$ python -q
>>> import numpy as np
>>> np.set_printoptions(suppress=True, linewidth=200)
>>> F = np.load("out0.npy")
>>> print(F)
[[3 2 0]
 [0 0 0]
 [0 0 0]
 [3 2 0]
 [0 0 0]
 [1 4 3]
 [1 4 3]
 [0 0 0]
 [0 0 0]
 [0 0 0]]
>>> r = np.linalg.matrix_rank(F)
>>> print(r)
2
>>> ns = np.linalg.svd(F)[2][r:].T
>>> print(np.round(ns @ ns.T, 2))
[[ 0.17 -0.25  0.28]
 [-0.25  0.37 -0.41]
 [ 0.28 -0.41  0.46]]
>>> print(np.allclose(F @ ns, 0))
True
>>> print([int(np.linalg.matrix_rank(F[:, :j + 1])) for j in range(3)])
[1, 2, 2]
>>> print([int(np.linalg.matrix_rank(np.delete(F, i, axis=0))) for i in range(10)])
[2, 2, 2, 2, 2, 2, 2, 2, 2, 2]
>>> print(np.round(F @ ns, 2) + 0)
[[0.]
 [0.]
 [0.]
 [0.]
 [0.]
 [0.]
 [0.]
 [0.]
 [0.]
 [0.]]
>>> print(np.linalg.matrix_rank(F.T @ F), np.linalg.matrix_rank(F @ F.T))
2 2
>>> Ac = F - F.mean(axis=0)
>>> U, sig, Vh = np.linalg.svd(Ac, full_matrices=False)
>>> print((np.sign(U[:, 0]) == np.sign(U[0, 0])).astype(int))
[1 0 0 1 0 1 1 0 0 0]
>>> print(round(float((sig ** 2).sum() ** 2 / (sig ** 4).sum()), 2))
1.57
>>> print(np.linalg.matrix_rank(Ac))
2
>>> f = np.array([0, -3])
>>> g = np.array([0, 4, 2])
>>> W0 = np.outer(f, g)
>>> print(W0)
[[  0   0   0]
 [  0 -12  -6]]
>>> def softmax(z):
...     e = np.exp(z - z.max(axis=-1, keepdims=True))
...     return e / e.sum(axis=-1, keepdims=True)
... 
>>> print(softmax(W0).sum(axis=1))
[1. 1.]
>>> print(np.round(softmax(W0[0]), 2))
[0.33 0.33 0.33]
>>> S = W0 @ W0.T / np.sqrt(3)
>>> print(softmax(S).round(6).argmax(axis=1))
[0 1]
>>> U, sig, Vh = np.linalg.svd(F)
>>> V = Vh[:(sig > 1e-8).sum()]
>>> rng = np.random.default_rng(94477)
>>> x0 = F[1] + 3 * F[8] + rng.integers(2) * np.eye(3)[1]
>>> print(x0)
[0. 1. 0.]
>>> print(np.round(np.linalg.norm(x0 - V.T @ V @ x0), 2))
0.61
>>> print(np.linalg.matrix_rank(np.vstack([F, x0])))
3
>>> G = W0.T @ W0
>>> print(np.linalg.matrix_rank(G))
1
>>> print(np.trace(G), (W0 ** 2).sum())
180 180
>>> print(np.round(np.linalg.svd(W0, compute_uv=False) ** 2, 2))
[180.   0.]
>>> K = np.loadtxt("sample11.csv", delimiter=",")
>>> print(K)
[[ 0.43 -0.4   0.35]
 [ 1.   -0.55 -0.15]
 [ 0.16  0.16 -0.23]
 [-1.    0.94 -0.77]
 [-0.99  0.93 -0.84]
 [-0.6   0.81 -0.82]
 [ 0.31 -0.74  0.78]
 [ 1.   -0.94  0.74]
 [ 0.95 -0.02 -0.43]
 [ 0.38  0.08 -0.2 ]
 [-0.98  0.92 -0.86]
 [-0.27  0.2  -0.16]
 [-0.55 -0.36  0.54]
 [-0.54  0.82 -0.83]
 [ 0.6  -0.46  0.38]
 [-0.12 -0.92  0.95]
 [-0.14 -0.49  0.58]
 [ 0.98 -0.92  0.84]
 [ 0.45  0.45 -0.6 ]
 [-0.68  0.7  -0.66]]
>>> f = np.array([1, 1, 3])
>>> print(np.round(np.polyval(f, K[12]), 2))
[2.75 2.77 3.83]
>>> d = np.linalg.norm(K[:, None] - K[None], axis=-1)
>>> print(np.flatnonzero(d[3] < d.mean() / 2))
[ 3  4  5 10 13 19]
>>> idx = K[:, 2] > np.median(K[:, 2])
>>> f = K[idx].mean(axis=0) - K[~idx].mean(axis=0)
>>> print(((K - K.mean(axis=0)) @ f > 0).astype(int))
[1 1 0 0 0 0 1 1 1 0 0 0 1 0 1 1 1 1 0 0]
>>> print(f.round(2))
[ 0.61 -1.14  1.11]
>>> print(idx.astype(int))
[1 1 0 0 0 0 1 1 0 0 0 1 1 0 1 1 1 1 0 0]
>>> Ac = K - K.mean(axis=0)
>>> U, sig, Vh = np.linalg.svd(Ac, full_matrices=False)
>>> print(np.round(sig ** 2 / (sig ** 2).sum(), 2) + 0)
[0.83 0.17 0.  ]
>>> print(np.linalg.matrix_rank(Ac))
3
>>> print(np.searchsorted(np.cumsum(sig ** 2) / (sig ** 2).sum(), 0.9) + 1)
2
>>> print(round((sig ** 2).sum() ** 2 / (sig ** 4).sum(), 2))
1.4
>>> print(np.round(np.abs(Vh[-1]), 2))
[0.23 0.75 0.62]
>>> print(np.round(Ac.mean(axis=0), 2) + 0)
[0. 0. 0.]
>>> feats = np.load("case0.npy")
>>> print(feats)
[[  4.02   1.35  -9.08]
 [  2.41   0.74  -5.47]
 [  3.57   1.22  -8.45]
 [  1.9    0.51  -4.14]
 [  3.35   1.22  -7.9 ]
 [  2.97   1.    -6.95]
 [  2.75   0.98  -6.48]
 [  3.53   1.19  -8.25]
 [  0.73  -0.03  -1.29]
 [  2.37   0.77  -5.64]
 [  4.43   1.31 -10.57]
 [  2.21   0.66  -4.95]
 [  1.72   0.54  -4.25]
 [  2.11   0.32  -4.19]
 [  3.26   0.99  -7.67]]
>>> out = np.c_[feats[:, :1] @ np.array([[1]]), np.array([2, 0, -3, 0, 0, 3, 2, 3, 0, 0, -3, -1, -2, 3, 2])]
>>> print(out)
[[ 4.02  2.  ]
 [ 2.41  0.  ]
 [ 3.57 -3.  ]
 [ 1.9   0.  ]
 [ 3.35  0.  ]
 [ 2.97  3.  ]
 [ 2.75  2.  ]
 [ 3.53  3.  ]
 [ 0.73  0.  ]
 [ 2.37  0.  ]
 [ 4.43 -3.  ]
 [ 2.21 -1.  ]
 [ 1.72 -2.  ]
 [ 2.11  3.  ]
 [ 3.26  2.  ]]
>>> print(np.linalg.matrix_rank(out))
2
>>> print(np.round(np.linalg.norm(np.linalg.qr(feats)[0].T @ out, axis=0) ** 2 / ((out ** 2).sum(axis=0) + 1e-12), 2))
[1.   0.34]
>>> print(np.round(np.linalg.norm(out - feats @ np.linalg.lstsq(feats, out)[0], axis=0), 2) + 0)
[0.  6.4]
>>> Ac = feats - feats.mean(axis=1)
Traceback (most recent call last):
  File "<python-input-64>", line 1, in <module>
    Ac = feats - feats.mean(axis=1)
         ~~~~~~^~~~~~~~~~~~~~~~~~~~
ValueError: operands could not be broadcast together with shapes (15,3) (15,) 
>>> Ac = feats - feats.mean(axis=0)
>>> U, sig, Vh = np.linalg.svd(Ac, full_matrices=False)
>>> print(np.round(Ac.mean(axis=0), 2) + 0)
[0. 0. 0.]
>>> print(sig.round(2))
[9.79 0.41 0.28]
>>> print(np.round(np.abs(Vh[-1]), 2))
[0.68 0.63 0.38]
>>> print(np.linalg.matrix_rank(Ac))
3
>>> print(np.searchsorted(np.cumsum(sig ** 2) / (sig ** 2).sum(), 0.9) + 1)
1
>>> data = np.array([[2, 0, 0], [0, 3, 0], [0, 0, 1]])
>>> print(data)
[[2 0 0]
 [0 3 0]
 [0 0 1]]
>>> out = np.array([[2, 2, -2], [1, 2, -1], [-1, 0, -2]])
>>> print(np.einsum("ij->j", data))
[2 3 1]
>>> out = data[0, 0] * data[1:] - np.outer(data[1:, 0], data[0])
>>> print(out)
[[0 6 0]
 [0 0 2]]
>>> print(np.linalg.matrix_rank(out), np.linalg.matrix_rank(data))
2 3
>>> print(data[:, 0] / data[0, 0])
[1. 0. 0.]
>>> J = np.load("dump.npy")
>>> print(J)
[[ 82  -6   1]
 [  2 -11  -7]
 [  9   7 -27]]
>>> T = np.stack([W0, -3 * W0, W0[::-1]])
>>> print((T @ W0.T).shape)
(3, 2, 2)
>>> print(T.sum(axis=0))
[[  0 -12  -6]
 [  0  24  12]]
>>> print(T.shape)
(3, 2, 3)
>>> print(np.linalg.matrix_rank(T))
[1 1 1]
>>> idx = rng.permutation(3)
>>> print(idx)
[2 1 0]
>>> out = J[idx][:, idx]
>>> print(round(float(np.linalg.det(out)), 2), round(np.linalg.det(J[idx]), 2))
28539.0 -28539.0
>>> print(np.allclose(out, J))
False
>>> print(out)
[[-27   7   9]
 [ -7 -11   2]
 [  1  -6  82]]
>>> x0 = np.array([-1, 5, -1])
>>> a = np.maximum(out @ x0, 0)
>>> print(out * (a > 1e-9)[:, None])
[[-27   7   9]
 [  0   0   0]
 [  0   0   0]]
>>> print(np.flatnonzero(a > 1e-9))
[0]
>>> print(np.tanh(out @ x0))
[ 1. -1. -1.]
>>> print(out.T @ a)
[-1431   371   477]
>>> print(round(float(np.linalg.norm(J[2] - J[1])), 2))
27.8
>>> print(np.round(np.linalg.norm(J, 1), 2), np.round(np.linalg.norm(J, np.inf), 2))
93.0 89.0
>>> print(np.round(np.linalg.norm(J, axis=1), 2))
[82.23 13.19 29.31]
>>> print(np.round(np.linalg.norm(J, axis=0), 2))
[82.52 14.35 27.91]
>>> print(round(np.linalg.norm(J, "nuc"), 2))
123.22
>>> print(J[2] @ J[1])
130
>>> E = np.array([[0, -7, -9], [0, 8, 8], [0, 0, -5]])
>>> # triangular: eigenvalues sit on the diagonal
>>> out = E / np.linalg.norm(E, axis=1, keepdims=True)
>>> G = out @ out.T
>>> print(np.argwhere(np.triu(np.abs(G) > 0.95, 1)))
[[0 1]]
>>> print(round(np.degrees(np.arccos(np.clip(G[2, 0], -1, 1))), 2))
37.87
>>> print((G - 2 * np.eye(3)).round(6).argmax(axis=1))
[2 2 0]
>>> print(np.linalg.matrix_rank(E - E[0, 0] * np.eye(3)))
2
>>> print(np.round(np.sort(np.linalg.eigvals(E)), 2))
[-5.  0.  8.]
>>> print(np.prod(np.diag(E)), round(float(np.linalg.det(E)), 2))
0 0.0
